>>> import numpy as np
>>> from numpy import linalg as LA
>>> np.set_printoptions(precision=2, suppress=True, linewidth=160, floatmode="fixed")
>>> tidy = lambda a: np.round(a, 2) + 0
>>> E = np.load("block7.npy")
>>> E
array([[ 1,  1, -1, -1, -1, -1,  1,  1],
       [ 1, -1,  1, -1,  1, -1,  1, -1],
       [ 1, -1,  1, -1, -1,  1, -1,  1],
       [ 1, -1, -1,  1, -1,  1,  1, -1],
       [ 1,  1,  1,  1, -1, -1, -1, -1],
       [ 1, -1, -1,  1,  1, -1, -1,  1]])
>>> x = np.array([-3, 3, 3, -3, 1, 1, -2, 3])
>>> h = np.maximum(E @ x, 0)
>>> np.flatnonzero(h > 1e-9)
array([2])
>>> r0 = np.array([4, 2])
>>> np.polyval(r0, E[1])
array([ 6, -2,  6, -2,  6, -2,  6, -2])
>>> np.cross(E[1, :3], E[0, :3])
array([0, 2, 2])
>>> T = np.stack([E, -1 * E, E[::-1]])
>>> T.sum(axis=0)
array([[ 1, -1, -1,  1,  1, -1, -1,  1],
       [ 1,  1,  1,  1, -1, -1, -1, -1],
       [ 1, -1, -1,  1, -1,  1,  1, -1],
       [ 1, -1,  1, -1, -1,  1, -1,  1],
       [ 1, -1,  1, -1,  1, -1,  1, -1],
       [ 1,  1, -1, -1, -1, -1,  1,  1]])
>>> LA.matrix_rank(T)
array([6, 6, 6])
>>> T.shape
(3, 6, 8)
>>> (T @ E.T).shape
(3, 6, 6)
>>> tidy(LA.norm(T, axis=(1, 2)))
array([6.93, 6.93, 6.93])
>>> A2 = E[0, 0] * E[1:] - np.outer(E[1:, 0], E[0])
>>> A2
array([[ 0, -2,  2,  0,  2,  0,  0, -2],
       [ 0, -2,  2,  0,  0,  2, -2,  0],
       [ 0, -2,  0,  2,  0,  2,  0, -2],
       [ 0,  0,  2,  2,  0,  0, -2, -2],
       [ 0, -2,  0,  2,  2,  0, -2,  0]])
>>> E[:, 0] / E[0, 0]
array([1.00, 1.00, 1.00, 1.00, 1.00, 1.00])
>>> W0 = np.array([[-2, -2, -2, -2],
...     [-2, -4, -4, -4],
...     [-2, -4, -6, -6],
...     [-2, -4, -6, -8]])
>>> # symmetric
>>> A2 = E / np.sqrt((E ** 2).mean(axis=1, keepdims=True))
>>> LA.matrix_rank(E - E.mean(axis=1, keepdims=True))
np.int64(6)
>>> A2[3]
array([ 1.00, -1.00, -1.00,  1.00, -1.00,  1.00,  1.00, -1.00])
>>> X = np.loadtxt("case12.csv", delimiter=",")
>>> X
array([[-1.00,  1.00,  1.00,  0.00,  1.00,  2.00,  3.00, -3.00, -1.00,  2.00,  1.00],
       [ 2.00,  1.00,  3.00, -3.00,  1.00, -3.00, -3.00, -2.00,  2.00,  5.00, -1.00],
       [ 2.00,  1.00,  0.00, -2.00,  2.00,  1.00,  1.00,  0.00,  2.00,  1.00, -1.00],
       [-2.00, -2.00, -2.00,  2.00, -3.00, -3.00,  1.00, -2.00,  2.00,  3.00, -3.00],
       [ 3.00,  1.00, -1.00,  0.00,  0.00,  1.00,  2.00,  1.00,  0.00, -4.00, -1.00],
       [-2.00, -3.00, -1.00, -2.00, -3.00,  0.00, -1.00,  3.00, -2.00, -4.00, -3.00],
       [-3.00, -1.00,  1.00,  2.00,  0.00, -2.00,  3.00,  1.00, -3.00,  1.00,  1.00],
       [ 2.00, -2.00, -2.00, -3.00,  3.00, -3.00, -3.00, -2.00,  1.00,  2.00,  1.00],
       [ 0.00,  1.00,  2.00,  3.00, -3.00,  0.00,  2.00, -1.00,  1.00, -4.00,  5.00],
       [ 0.00,  0.00,  0.00,  0.00,  0.00,  0.00,  0.00,  0.00,  0.00,  0.00,  0.00],
       [ 0.00,  0.00,  0.00,  0.00,  0.00,  0.00,  0.00,  0.00,  0.00,  2.00, -1.00]])
>>> # rows and columns are dependent
>>> LA.cond(X) > 100
np.True_
>>> np.argsort(-LA.norm(X, axis=0).round(6), kind="stable")[:3]
array([ 9, 10,  6])
>>> [round(float(x), 2) for x in LA.svd(X, compute_uv=False)[:3]]
[12.97, 9.53, 9.09]
>>> M = np.loadtxt("arr.csv", delimiter=",")
>>> M
array([[ 3.00,  2.00, -1.00, -1.00, -2.00, -2.00,  0.00,  0.00,  0.00,  0.00,  1.00, -1.00],
       [ 0.00,  0.00, -1.00,  0.00, -1.00, -2.00,  1.00,  2.00,  0.00,  2.00,  0.00, -1.00],
       [ 0.00,  0.00, -1.00, -1.00,  0.00,  2.00, -1.00,  1.00,  1.00, -2.00,  0.00,  1.00],
       [ 0.00,  0.00,  1.00, -1.00,  0.00,  0.00, -1.00, -1.00,  0.00, -1.00, -1.00,  2.00],
       [ 0.00,  0.00,  0.00, -2.00,  2.00,  0.00, -1.00,  0.00,  2.00,  0.00, -1.00, -1.00],
       [ 0.00,  0.00,  2.00,  0.00,  1.00,  1.00,  1.00,  1.00,  1.00, -2.00,  1.00,  0.00],
       [ 0.00,  0.00,  2.00,  0.00, -2.00,  1.00,  2.00,  1.00,  1.00,  1.00, -1.00,  2.00],
       [ 0.00,  0.00,  0.00,  2.00, -2.00, -2.00,  2.00,  2.00, -1.00,  2.00,  1.00, -2.00],
       [ 0.00,  0.00,  1.00, -1.00,  2.00, -2.00, -1.00, -2.00,  1.00,  0.00,  2.00, -1.00],
       [ 0.00,  0.00,  2.00, -2.00,  1.00, -2.00, -2.00, -2.00, -1.00,  1.00, -2.00,  1.00],
       [ 0.00,  0.00, -2.00,  0.00,  0.00,  1.00, -1.00,  2.00, -1.00,  2.00,  2.00, -2.00],
       [ 0.00,  0.00,  2.00,  1.00, -1.00,  2.00,  2.00, -1.00, -1.00, -2.00,  1.00,  1.00]])
>>> tidy(LA.det(M))
np.float64(0.0)
>>> LA.determinant(M)
Traceback (most recent call last):
  File "<python-input-35>", line 1, in <module>
    LA.determinant(M)
    ^^^^^^^^^^^^^^
AttributeError: module 'numpy.linalg' has no attribute 'determinant'
>>> np.allclose(M @ M.T, M.T @ M)
False
>>> left, sig, Vt = LA.svd(M)
>>> vecs = Vt[:(sig > 1e-8).sum()]
>>> rng = np.random.default_rng(807075)
>>> x = M[4] + 4 * M[0] + rng.integers(2) * np.eye(12)[9]
>>> x
array([12.00,  8.00, -4.00, -6.00, -6.00, -8.00, -1.00,  0.00,  2.00,  0.00,  3.00, -5.00])
>>> LA.matrix_rank(np.vstack([M, x]))
np.int64(11)
>>> tidy(LA.norm(x - vecs.T @ vecs @ x))
np.float64(0.0)
>>> np.allclose(vecs.T @ vecs @ x, x)
True
>>> tidy(np.diag(vecs.T @ vecs))
array([0.69, 0.31, 1.00, 1.00, 1.00, 1.00, 1.00, 1.00, 1.00, 1.00, 1.00, 1.00])
>>> feats = np.load("dump.npy")
>>> feats
array([[ 1,  1,  2, -1, -1,  1,  2,  1, -1,  0, -1,  0, -2,  0],
       [ 0,  1,  1,  2, -1, -1,  1,  2,  1, -1,  0, -1,  0, -2],
       [-2,  0,  1,  1,  2, -1, -1,  1,  2,  1, -1,  0, -1,  0],
       [ 0, -2,  0,  1,  1,  2, -1, -1,  1,  2,  1, -1,  0, -1],
       [-1,  0, -2,  0,  1,  1,  2, -1, -1,  1,  2,  1, -1,  0],
       [ 0, -1,  0, -2,  0,  1,  1,  2, -1, -1,  1,  2,  1, -1],
       [-1,  0, -1,  0, -2,  0,  1,  1,  2, -1, -1,  1,  2,  1],
       [ 1, -1,  0, -1,  0, -2,  0,  1,  1,  2, -1, -1,  1,  2],
       [ 2,  1, -1,  0, -1,  0, -2,  0,  1,  1,  2, -1, -1,  1],
       [ 1,  2,  1, -1,  0, -1,  0, -2,  0,  1,  1,  2, -1, -1],
       [-1,  1,  2,  1, -1,  0, -1,  0, -2,  0,  1,  1,  2, -1],
       [-1, -1,  1,  2,  1, -1,  0, -1,  0, -2,  0,  1,  1,  2],
       [ 2, -1, -1,  1,  2,  1, -1,  0, -1,  0, -2,  0,  1,  1],
       [ 1,  2, -1, -1,  1,  2,  1, -1,  0, -1,  0, -2,  0,  1]])
>>> x = np.array([2, 1, -1, -1, 2, -1, 0, 0, 0, 0, 1, 1, 1, 2])
>>> target = feats @ x
>>> target
array([-4, -8, -3, -5,  3,  2, -1,  7,  6,  5, -4,  3,  7,  6])
>>> tidy(LA.solve(feats, 2 * target))
array([ 4.00,  2.00, -2.00, -2.00,  4.00, -2.00,  0.00,  0.00,  0.00,  0.00,  2.00,  2.00,  2.00,  4.00])
>>> tidy(LA.solve(feats, feats[:, 0]))
array([1.00, 0.00, 0.00, 0.00, 0.00, 0.00, 0.00, 0.00, 0.00, 0.00, 0.00, 0.00, 0.00, 0.00])
>>> tidy(LA.solve(feats, target))
array([ 2.00,  1.00, -1.00, -1.00,  2.00, -1.00,  0.00,  0.00,  0.00,  0.00,  1.00,  1.00,  1.00,  2.00])
>>> tidy(LA.solve(feats, target + feats[:, 10]))
array([ 2.00,  1.00, -1.00, -1.00,  2.00, -1.00,  0.00,  0.00,  0.00,  0.00,  2.00,  1.00,  1.00,  2.00])
